$ python3 -q
>>> import numpy as np
>>> np.set_printoptions(precision=1, suppress=True, linewidth=120, sign=" ")
>>> rd = lambda a: np.round(a, 1) + 0
>>> data = np.array([[35, -19, 1, -3, 11],
...     [-19, 21, 6, -1, -13],
...     [1, 6, 30, -19, -11],
...     [-3, -1, -19, 23, 14],
...     [11, -13, -11, 14, 17]])
>>> U, sigma, vt = np.linalg.svd(data, full_matrices=False)
>>> rd(U.T @ data @ vt.T)
array([[ 61.5,   0. ,   0. ,   0. ,   0. ],
       [  0. ,  46.8,   0. ,   0. ,   0. ],
       [  0. ,   0. ,  10.1,   0. ,   0. ],
       [  0. ,   0. ,   0. ,   7.5,   0. ],
       [  0. ,   0. ,   0. ,   0. ,   0.1]])
>>> rd(sigma)
array([ 61.5,  46.8,  10.1,   7.5,   0.1])
>>> rd(sigma / sigma[0])
array([ 1. ,  0.8,  0.2,  0.1,  0. ])
>>> np.allclose(U * sigma @ vt, data)
True
>>> U.shape, sigma.shape, vt.shape
((5, 5), (5,), (5, 5))
>>> np.einsum("ii->", data)
np.int64(126)
>>> rd(np.linalg.eigvals(data).sum().real)
np.float64(126.0)
>>> rd(np.linalg.det(2 * data)), rd(np.linalg.det(data))
(np.float64(394272.0), np.float64(12321.0))
>>> rd(np.linalg.det(data.T))
np.float64(12321.0)
>>> rd(np.linalg.det(data[::-1]))
np.float64(12321.0)
>>> np.kron(np.eye(2, dtype=int), data)
array([[ 35, -19,   1,  -3,  11,   0,   0,   0,   0,   0],
       [-19,  21,   6,  -1, -13,   0,   0,   0,   0,   0],
       [  1,   6,  30, -19, -11,   0,   0,   0,   0,   0],
       [ -3,  -1, -19,  23,  14,   0,   0,   0,   0,   0],
       [ 11, -13, -11,  14,  17,   0,   0,   0,   0,   0],
       [  0,   0,   0,   0,   0,  35, -19,   1,  -3,  11],
       [  0,   0,   0,   0,   0, -19,  21,   6,  -1, -13],
       [  0,   0,   0,   0,   0,   1,   6,  30, -19, -11],
       [  0,   0,   0,   0,   0,  -3,  -1, -19,  23,  14],
       [  0,   0,   0,   0,   0,  11, -13, -11,  14,  17]])
>>> w, vecs = np.linalg.eigh(data)
>>> rd(vecs @ np.diag(w) @ vecs.T)
array([[ 35., -19.,   1.,  -3.,  11.],
       [-19.,  21.,   6.,  -1., -13.],
       [  1.,   6.,  30., -19., -11.],
       [ -3.,  -1., -19.,  23.,  14.],
       [ 11., -13., -11.,  14.,  17.]])
>>> (w > 1e-8).sum(), (w < -1e-8).sum()
(np.int64(5), np.int64(0))
>>> rd(np.linalg.svd(data, compute_uv=False))
array([ 61.5,  46.8,  10.1,   7.5,   0.1])
>>> w.sum(), np.trace(data)
(np.float64(126.0), np.int64(126))
>>> rd(w)
array([  0.1,   7.5,  10.1,  46.8,  61.5])
>>> rd(np.linalg.eigvalsh(data @ data))
array([    0. ,    56.2,   101.9,  2193.6,  3784.3])
